In [1]: import numpy as np

In [2]: from numpy import linalg as LA

In [3]: np.set_printoptions(precision=2, suppress=True, linewidth=120, sign=" ")

In [4]: A = np.load("arr.npy")

In [5]: print(A)
[[-0.26 -0.49 -0.76]
 [ 0.09  0.18  0.32]
 [-0.32 -0.58 -0.84]
 [-0.09 -0.18 -0.32]
 [ 0.12  0.24  0.41]
 [ 0.26  0.49  0.76]
 [ 0.29  0.54  0.8 ]
 [ 0.4   0.69  0.91]
 [-0.18 -0.35 -0.58]
 [ 0.09  0.18  0.32]
 [ 0.    0.    0.  ]
 [-0.15 -0.29 -0.5 ]
 [-0.24 -0.45 -0.71]
 [ 0.09  0.18  0.32]
 [ 0.12  0.24  0.41]
 [-0.47 -0.77 -0.95]
 [ 0.21  0.4   0.65]
 [-0.37 -0.65 -0.89]
 [-0.32 -0.58 -0.84]
 [-0.4  -0.69 -0.91]
 [ 0.24  0.45  0.71]
 [-0.03 -0.06 -0.11]
 [ 0.09  0.18  0.32]
 [ 0.03  0.06  0.11]
 [-0.12 -0.24 -0.41]
 [ 0.52  0.81  0.97]
 [-0.12 -0.24 -0.41]
 [-0.35 -0.62 -0.87]
 [-0.15 -0.29 -0.5 ]
 [-0.37 -0.65 -0.89]
 [-0.37 -0.65 -0.89]
 [-0.03 -0.06 -0.11]
 [-0.21 -0.4  -0.65]
 [ 0.32  0.58  0.84]
 [-0.03 -0.06 -0.11]]

In [6]: lab = A[:, 2] > np.median(A[:, 2])

In [7]: f = A[lab].mean(axis=0) - A[~lab].mean(axis=0)

In [8]: print(np.argsort(-np.abs(f).round(6), kind="stable"))
[ 2  1  0]

In [9]: print(((A - A.mean(axis=0)) @ f > 0).astype(int))
[ 0  1  0  0  1  1  1  1  0  1  1  0  0  1  1  0  1  0  0  0  1  1  1  1  0  1  0  0  0  0  0  1  0  1  1]

In [10]: print(np.round((((A - A.mean(axis=0)) @ f > 0) == lab).mean(), 2))
0.91

In [11]: print(f)
[ 0.42  0.76  1.14]

In [12]: x0 = np.array([-2, -1, -2])

In [13]: target = A @ x0

In [14]: coef, lr = np.zeros(3), 1 / LA.norm(A, 2) ** 2

In [15]: for i in range(4):
    ...:     coef -= lr * A.T @ (A @ coef - target)
    ...:     if i % 1 == 0: print(i, round(LA.norm(A @ coef - target), 2))
    ...: 
0 0.16
1 0.16
2 0.16
3 0.16

In [16]: print(np.round(LA.cond(A), 2))
224.86

In [17]: X = np.loadtxt("m.csv", delimiter=",")

In [18]: print(X)
[[ 2.21 -0.24  1.72 -4.33  3.26  1.27]
 [-0.24 -2.72 -0.26  0.32  1.13 -0.16]
 [ 1.72 -0.26  2.02  0.55 -1.55  2.18]
 [-4.33  0.32  0.55  1.12 -1.4  -0.45]
 [ 3.26  1.13 -1.55 -1.4   1.41  0.04]
 [ 1.27 -0.16  2.18 -0.45  0.04 -2.04]]

In [19]: print((X + X.T) / 2)
[[ 2.21 -0.24  1.72 -4.33  3.26  1.27]
 [-0.24 -2.72 -0.26  0.32  1.13 -0.16]
 [ 1.72 -0.26  2.02  0.55 -1.55  2.18]
 [-4.33  0.32  0.55  1.12 -1.4  -0.45]
 [ 3.26  1.13 -1.55 -1.4   1.41  0.04]
 [ 1.27 -0.16  2.18 -0.45  0.04 -2.04]]

In [20]: print(round(float(np.abs(LA.eigvals(X)).max()), 2))
8.0

In [21]: print(round(float(np.trace(X)), 2))
2.0

In [22]: out = np.array([[1, -2], [0, 1], [1, -2], [3, -3], [3, -1], [3, -1]])

In [23]: cent = np.array([[2, 1, 3], [2, 5, 1]])

In [24]: rng = np.random.default_rng(5)

In [25]: E = out @ cent + 0.05 * rng.normal(size=(6, 3))

In [26]: print(E)
[[ -2.04  -9.07   0.99]
 [  2.02   5.06   1.01]
 [ -2.03  -9.04   1.04]
 [  0.08 -11.99   5.94]
 [  3.95  -1.92   8.01]
 [  3.91  -2.     7.94]]

In [27]: q, R = LA.qr(E)

In [28]: print(q.shape, R.shape)
(6, 3) (3, 3)

In [29]: print(R)
[[  6.58   4.66   9.29]
 [  0.   -17.87   8.9 ]
 [  0.     0.    -0.24]]

In [30]: print(np.abs(np.diag(R)))
[  6.58  17.87   0.24]

In [31]: print(q)
[[-0.31  0.43 -0.29]
 [ 0.31 -0.2   0.17]
 [-0.31  0.43 -0.47]
 [ 0.01  0.67  0.73]
 [ 0.6   0.26 -0.33]
 [ 0.59  0.27 -0.16]]

In [32]: w1 = np.array([[-5, -1], [1, 3], [4, 1]])

In [33]: coef = np.array([0, 1])

In [34]: act = np.maximum(E @ w1 + coef, 0)

In [35]: print(act)
[[  5.08   0.  ]
 [  0.    15.15]
 [  5.25   0.  ]
 [ 11.36   0.  ]
 [ 10.36   0.  ]
 [ 10.2    0.  ]]

In [36]: print((act > 0).astype(int))
[[ 1  0]
 [ 0  1]
 [ 1  0]
 [ 1  0]
 [ 1  0]
 [ 1  0]]

In [37]: cent = np.array([[-3, 1, -1], [-3, 0, -2]])

In [38]: print(w1 @ cent)
[[ 18  -5   7]
 [-12   1  -7]
 [-15   4  -6]]

In [39]: x0 = np.array([1, 3])

In [40]: target = act @ x0

In [41]: coef, lr = np.zeros(2), 1 / LA.norm(act, 2) ** 2

In [42]: for i in range(40):
    ...:     coef -= lr * act.T @ (act @ coef - target)
    ...:     if i % 10 == 0: print(i, round(LA.norm(act @ coef - target), 2))
    ...: 
0 18.94
10 0.0
20 0.0
30 0.0

In [43]: print(round(LA.cond(act), 2))
1.31

In [44]: print(coef)
[ 1.  3.]
